$ python3 -q
>>> import numpy as np
>>> from numpy import linalg as LA
>>> np.set_printoptions(precision=3, suppress=True, linewidth=140, sign=" ")
>>> rd = lambda a: np.round(a, 3) + 0
>>> A = np.diag(np.array([-2, 1, 0, -1, -2])) + 5 * np.eye(5, k=1) + 5 * np.eye(5, k=-1)
>>> A
array([[-2.,  5.,  0.,  0.,  0.],
       [ 5.,  1.,  5.,  0.,  0.],
       [ 0.,  5.,  0.,  5.,  0.],
       [ 0.,  0.,  5., -1.,  5.],
       [ 0.,  0.,  0.,  5., -2.]])
>>> # symmetric
>>> print([round(float(LA.det(A[:i, :i])), 2) + 0 for i in range(1, 6)])
[-2.0, -27.0, 50.0, 625.0, -2500.0]
>>> A2 = A[0, 0] * A[1:] - np.outer(A[1:, 0], A[0])
>>> print(A2)
[[  0. -27. -10.  -0.  -0.]
 [  0. -10.  -0. -10.  -0.]
 [  0.  -0. -10.   2. -10.]
 [  0.  -0.  -0. -10.   4.]]
>>> np.flatnonzero(~A2.round(6).any(axis=1))
array([], dtype=int64)
>>> A[:, 0] / A[0, 0]
array([ 1. , -2.5, -0. , -0. , -0. ])
>>> x = np.array([1, -2, -1, 0, 2])
>>> target = A @ x
>>> b, lr = np.zeros(5), 1 / LA.norm(A, 2) ** 2
>>> for i in range(150):
...     b -= lr * A.T @ (A @ b - target)
...     if i % 50 == 0: print(i, round(LA.norm(A @ b - target), 3))
... 
0 5.912
50 0.973
100 0.341
>>> rd(LA.cond(A))
np.float64(6.939)
>>> rd(b)
array([ 0.949, -2.007, -0.946, -0.007,  1.946])
>>> U, sigma, Vt = LA.svd(A, full_matrices=False)
>>> rd(np.cumsum(sigma ** 2) / np.sum(sigma ** 2))
array([ 0.398,  0.739,  0.914,  0.992,  1.   ])
>>> rd(sigma)
array([ 9.144,  8.463,  6.051,  4.051,  1.318])
>>> rd(Vt @ Vt.T)
array([[ 1.,  0.,  0.,  0.,  0.],
       [ 0.,  1.,  0.,  0.,  0.],
       [ 0.,  0.,  1.,  0.,  0.],
       [ 0.,  0.,  0.,  1.,  0.],
       [ 0.,  0.,  0.,  0.,  1.]])
>>> rd(np.sqrt((sigma ** 2).sum())), rd(LA.norm(A))
(np.float64(14.491), np.float64(14.491))
>>> (sigma > 1e-8).sum()
np.int64(5)
>>> w, vecs = LA.eig(A)
>>> rd(w)
array([ 8.463,  4.051, -1.318, -9.144, -6.051])
>>> rd(np.prod(w))
np.float64(-2500.0)
>>> rd(A @ vecs[:, 0] - w[0] * vecs[:, 0])
array([ 0.,  0.,  0.,  0.,  0.])
>>> J = np.load("mat.npy")
>>> print(J)
[[ 5.  0.  0.  4.  0.  4.  4.  4.]
 [ 0.  5.  4.  0.  4.  0.  0.  0.]
 [ 0.  4.  5.  0.  4.  0.  0.  0.]
 [ 4.  0.  0.  5.  0.  4.  4.  4.]
 [ 0.  4.  4.  0.  5.  0.  0.  0.]
 [ 4.  0.  0.  4.  0.  5.  4.  4.]
 [ 4.  0.  0.  4.  0.  4.  5.  4.]
 [ 4.  0.  0.  4.  0.  4.  4.  5.]]
>>> C2 = J.T @ J
>>> (J @ J.T).shape
(8, 8)
>>> np.allclose(C2, C2.T)
True
>>> np.diag(C2)
array([ 89.,  57.,  57.,  89.,  57.,  89.,  89.,  89.])
>>> print(np.trace(C2), (J ** 2).sum())
616.0 616.0
>>> LA.matrix_rank(C2)
np.int64(8)
>>> A2 = LA.inv(J)
>>> print(rd(LA.det(J) * LA.det(A2)))
1.0
>>> (np.abs(A2) > 1e-9).astype(int)
array([[ 1,  0,  0,  1,  0,  1,  1,  1],
       [ 0,  1,  1,  0,  1,  0,  0,  0],
       [ 0,  1,  1,  0,  1,  0,  0,  0],
       [ 1,  0,  0,  1,  0,  1,  1,  1],
       [ 0,  1,  1,  0,  1,  0,  0,  0],
       [ 1,  0,  0,  1,  0,  1,  1,  1],
       [ 1,  0,  0,  1,  0,  1,  1,  1],
       [ 1,  0,  0,  1,  0,  1,  1,  1]])
>>> rd(J @ A2)
array([[ 1.,  0.,  0.,  0.,  0.,  0.,  0.,  0.],
       [ 0.,  1.,  0.,  0.,  0.,  0.,  0.,  0.],
       [ 0.,  0.,  1.,  0.,  0.,  0.,  0.,  0.],
       [ 0.,  0.,  0.,  1.,  0.,  0.,  0.,  0.],
       [ 0.,  0.,  0.,  0.,  1.,  0.,  0.,  0.],
       [ 0.,  0.,  0.,  0.,  0.,  1.,  0.,  0.],
       [ 0.,  0.,  0.,  0.,  0.,  0.,  1.,  0.],
       [ 0.,  0.,  0.,  0.,  0.,  0.,  0.,  1.]])
>>> rd(LA.slogdet(J)[0])
np.float64(1.0)
>>> T = np.stack([J, 2 * J, J[::-1]])
>>> rd(LA.norm(T, axis=(1, 2)))
array([ 24.819,  49.639,  24.819])
>>> np.einsum("bij,cij->bc", T, T)
array([[  616.,  1232.,   176.],
       [ 1232.,  2464.,   352.],
       [  176.,   352.,   616.]])
>>> def softmax(z):
...     e = np.exp(z - z.max(axis=-1, keepdims=True))
...     return e / e.sum(axis=-1, keepdims=True)
... 
>>> rd(softmax(J[1]))
array([ 0.004,  0.565,  0.208,  0.004,  0.208,  0.004,  0.004,  0.004])
>>> att = J @ J.T / np.sqrt(8)
>>> rd(softmax(att))
array([[ 0.263,  0.   ,  0.   ,  0.184,  0.   ,  0.184,  0.184,  0.184],
       [ 0.   ,  0.416,  0.292,  0.   ,  0.292,  0.   ,  0.   ,  0.   ],
       [ 0.   ,  0.292,  0.416,  0.   ,  0.292,  0.   ,  0.   ,  0.   ],
       [ 0.184,  0.   ,  0.   ,  0.263,  0.   ,  0.184,  0.184,  0.184],
       [ 0.   ,  0.292,  0.292,  0.   ,  0.416,  0.   ,  0.   ,  0.   ],
       [ 0.184,  0.   ,  0.   ,  0.184,  0.   ,  0.263,  0.184,  0.184],
       [ 0.184,  0.   ,  0.   ,  0.184,  0.   ,  0.184,  0.263,  0.184],
       [ 0.184,  0.   ,  0.   ,  0.184,  0.   ,  0.184,  0.184,  0.263]])
>>> print(rd(softmax(att)[1] @ J))
[ 0.     4.416  4.292  0.     4.292  0.     0.     0.   ]
>>> softmax(att).round(6).argmax(axis=1)
array([ 0,  1,  2,  3,  4,  5,  6,  7])
>>> rd(softmax(att + np.triu(np.full(att.shape, -np.inf), 1)))
array([[ 1.   ,  0.   ,  0.   ,  0.   ,  0.   ,  0.   ,  0.   ,  0.   ],
       [ 0.   ,  1.   ,  0.   ,  0.   ,  0.   ,  0.   ,  0.   ,  0.   ],
       [ 0.   ,  0.413,  0.587,  0.   ,  0.   ,  0.   ,  0.   ,  0.   ],
       [ 0.413,  0.   ,  0.   ,  0.587,  0.   ,  0.   ,  0.   ,  0.   ],
       [ 0.   ,  0.292,  0.292,  0.   ,  0.416,  0.   ,  0.   ,  0.   ],
       [ 0.292,  0.   ,  0.   ,  0.292,  0.   ,  0.416,  0.   ,  0.   ],
       [ 0.226,  0.   ,  0.   ,  0.226,  0.   ,  0.226,  0.322,  0.   ],
       [ 0.184,  0.   ,  0.   ,  0.184,  0.   ,  0.184,  0.184,  0.263]])
>>> Lm = LA.cholesky(J)
>>> J / np.sqrt(np.outer(np.diag(J), np.diag(J)))
array([[ 1. ,  0. ,  0. ,  0.8,  0. ,  0.8,  0.8,  0.8],
       [ 0. ,  1. ,  0.8,  0. ,  0.8,  0. ,  0. ,  0. ],
       [ 0. ,  0.8,  1. ,  0. ,  0.8,  0. ,  0. ,  0. ],
       [ 0.8,  0. ,  0. ,  1. ,  0. ,  0.8,  0.8,  0.8],
       [ 0. ,  0.8,  0.8,  0. ,  1. ,  0. ,  0. ,  0. ],
       [ 0.8,  0. ,  0. ,  0.8,  0. ,  1. ,  0.8,  0.8],
       [ 0.8,  0. ,  0. ,  0.8,  0. ,  0.8,  1. ,  0.8],
       [ 0.8,  0. ,  0. ,  0.8,  0. ,  0.8,  0.8,  1. ]])
>>> LA.eigvalsh(J).min() > 0
np.True_
>>> print(rd(np.diag(Lm) ** 2))
[ 5.     5.     1.8    1.8    1.444  1.444  1.308  1.235]
>>> feats = np.loadtxt("case4.csv", delimiter=",")
>>> feats
array([[-2., -2., -6., -5., -4., -3., -3.],
       [ 2.,  2., -2., -1.,  0.,  1.,  1.],
       [ 0.,  0., -4., -3., -2., -1., -1.],
       [ 4.,  4.,  0.,  1.,  2.,  3.,  3.],
       [ 8.,  8.,  4.,  5.,  6.,  7.,  7.]])
>>> f = np.array([0, -6, 2])
>>> np.polyval(f, feats[2])
array([  2.,   2.,  26.,  20.,  14.,   8.,   8.])
>>> W1 = np.array([[2, 3, 0],
...     [0, 0, 2],
...     [1, 0, 0],
...     [0, 3, 0],
...     [0, 0, 0],
...     [0, 1, 3],
...     [2, 0, 0]])
>>> b = np.array([-2, 1, 1])
>>> H = np.maximum(feats @ W1 + b, 0)
>>> H
array([[  0.,   0.,   0.],
       [  2.,   5.,   8.],
       [  0.,   0.,   0.],
       [ 12.,  19.,  18.],
       [ 32.,  47.,  38.]])
>>> C = np.array([[5, -2], [5, -5], [5, 4]])
>>> W1 @ C
array([[ 25, -19],
       [ 10,   8],
       [  5,  -2],
       [ 15, -15],
       [  0,   0],
       [ 20,   7],
       [ 10,  -4]])
>>> print((H @ C).round(6).argmax(axis=1))
[ 0  0  0  0  0]
>>> print(H @ C)
[[   0.    0.]
 [  75.    3.]
 [   0.    0.]
 [ 245.  -47.]
 [ 585. -147.]]
>>> A2 = feats / LA.norm(feats, axis=1, keepdims=True)
>>> C2 = A2 @ A2.T
>>> rd(C2[3])
array([-0.624,  0.731, -0.315,  1.   ,  0.953])
>>> print(rd(C2))
[[ 1.     0.076  0.938 -0.624 -0.832]
 [ 0.076  1.     0.417  0.731  0.489]
 [ 0.938  0.417  1.    -0.315 -0.588]
 [-0.624  0.731 -0.315  1.     0.953]
 [-0.832  0.489 -0.588  0.953  1.   ]]
>>> (np.abs(C2) > 0.9).astype(int)
array([[ 1,  0,  1,  0,  0],
       [ 0,  1,  0,  0,  0],
       [ 1,  0,  1,  0,  0],
       [ 0,  0,  0,  1,  1],
       [ 0,  0,  0,  1,  1]])
>>> K = np.load("run8.npy")
>>> K
array([[ 0,  0,  0,  0, -3,  0],
       [ 0,  0,  0,  2,  0,  0],
       [ 0,  3,  0,  0,  0,  0],
       [ 0,  0,  3,  0,  0,  0],
       [-2,  0,  0,  0,  0,  0],
       [ 0,  0,  0,  0,  0, -1]])
>>> # 3 blocks once reordered
>>> K @ K
array([[ 6,  0,  0,  0,  0,  0],
       [ 0,  0,  6,  0,  0,  0],
       [ 0,  0,  0,  6,  0,  0],
       [ 0,  9,  0,  0,  0,  0],
       [ 0,  0,  0,  0,  6,  0],
       [ 0,  0,  0,  0,  0,  1]])
>>> rd(np.sort(LA.eigvals(K).real))
array([-2.449, -1.31 , -1.31 , -1.   ,  2.449,  2.621])
>>> (K != 0).astype(int)
array([[ 0,  0,  0,  0,  1,  0],
       [ 0,  0,  0,  1,  0,  0],
       [ 0,  1,  0,  0,  0,  0],
       [ 0,  0,  1,  0,  0,  0],
       [ 1,  0,  0,  0,  0,  0],
       [ 0,  0,  0,  0,  0,  1]])
>>> rd(LA.det(K))
np.float64(108.0)
>>> E = np.load("out0.npy")
>>> E
array([[-0.565,  0.922,  0.958,  0.808],
       [-0.345,  0.716,  0.793,  0.558],
       [ 0.273, -0.604, -0.686, -0.454],
       [ 0.414, -0.8  , -0.867, -0.647],
       [ 0.508, -0.885, -0.933, -0.753],
       [ 0.592, -0.935, -0.967, -0.831],
       [-0.273,  0.604,  0.686,  0.454],
       [ 0.119, -0.291, -0.345, -0.207],
       [-0.119,  0.291,  0.345,  0.207],
       [-0.08 ,  0.197,  0.235,  0.139],
       [-0.235,  0.537,  0.617,  0.397],
       [-0.159,  0.38 ,  0.446,  0.273],
       [-0.446,  0.834,  0.894,  0.686],
       [-0.119,  0.291,  0.345,  0.207],
       [ 0.744, -0.984, -0.994, -0.933],
       [-0.508,  0.885,  0.933,  0.753],
       [-0.197,  0.462,  0.537,  0.336],
       [ 0.   ,  0.   ,  0.   ,  0.   ],
       [ 0.197, -0.462, -0.537, -0.336],
       [ 0.273, -0.604, -0.686, -0.454],
       [-0.345,  0.716,  0.793,  0.558],
       [-0.478,  0.862,  0.915,  0.721],
       [ 0.345, -0.716, -0.793, -0.558]])
>>> # rows 8 and 13 are equal
>>> d = LA.norm(E[:, None] - E[None], axis=-1)
>>> d.shape
(23, 23)
>>> print(LA.matrix_rank(d ** 2))
6
>>> print(rd(d[:5, :5]))
[[ 0.     0.425  2.707  3.061  3.229]
 [ 0.425  0.     2.31   2.661  2.826]
 [ 2.707  2.31   0.     0.358  0.533]
 [ 3.061  2.661  0.358  0.     0.178]
 [ 3.229  2.826  0.533  0.178  0.   ]]
>>> C2 = np.cov(E, rowvar=False)
>>> np.argsort(-E.std(axis=0).round(6), kind="stable")
array([ 2,  1,  3,  0])
>>> rd(LA.eigvalsh(C2)[::-1])
array([ 1.437,  0.006,  0.   ,  0.   ])
>>> rd(np.polyfit(E[:, 1], E[:, 0], 1))
array([-0.55 ,  0.016])
>>> print(rd(np.corrcoef(E.T)))
[[ 1.    -0.987 -0.979 -0.996]
 [-0.987  1.     0.999  0.997]
 [-0.979  0.999  1.     0.993]
 [-0.996  0.997  0.993  1.   ]]
>>> np.count_nonzero(E)
np.int64(88)
>>> np.abs(E).max()
np.float64(0.994)
>>> LA.matrix_rank(E)
np.int64(4)
>>> rd(E.sum(axis=0))
array([-0.404,  1.416,  1.689,  0.924])
>>> idx = E[:, 1] > np.median(E[:, 1])
>>> f = E[idx].mean(axis=0) - E[~idx].mean(axis=0)
>>> rd(f)
array([-0.597,  1.115,  1.21 ,  0.91 ])
>>> ((E - E.mean(axis=0)) @ f > 0).astype(int)
array([ 1,  1,  0,  0,  0,  0,  1,  0,  1,  1,  1,  1,  1,  1,  0,  1,  1,  0,  0,  0,  1,  1,  0])
>>> print(rd((((E - E.mean(axis=0)) @ f > 0) == idx).mean()))
0.87
>>> m1 = np.loadtxt("layer15.csv", delimiter=",")
>>> print(m1)
[[ 6.  9. -6.  9. -4.  5.]
 [-3.  0. -2. -4. -1. -9.]
 [ 5.  0. -9.  1.  0. -5.]
 [ 3. -3.  5. -2.  0.  4.]
 [ 9.  0. -5. -7. -8.  6.]
 [-6. -2. -6. -6.  6.  7.]
 [ 8. -3.  6.  7. -5. -5.]
 [-8. -7. -7.  1. -8. -1.]
 [ 5.  6.  4.  9. -8.  7.]]
>>> A2 = np.c_[m1[:, :1] @ np.array([[0]]), np.array([-8, -7, 6, 3, 6, 3, 0, -4, -6])]
>>> A2
array([[ 0., -8.],
       [ 0., -7.],
       [ 0.,  6.],
       [ 0.,  3.],
       [ 0.,  6.],
       [ 0.,  3.],
       [ 0.,  0.],
       [ 0., -4.],
       [ 0., -6.]])
>>> rd(LA.norm(A2 - m1 @ LA.lstsq(m1, A2)[0], axis=0))
array([ 0.  ,  5.92])
>>> LA.matrix_rank(np.c_[m1, A2])
np.int64(7)
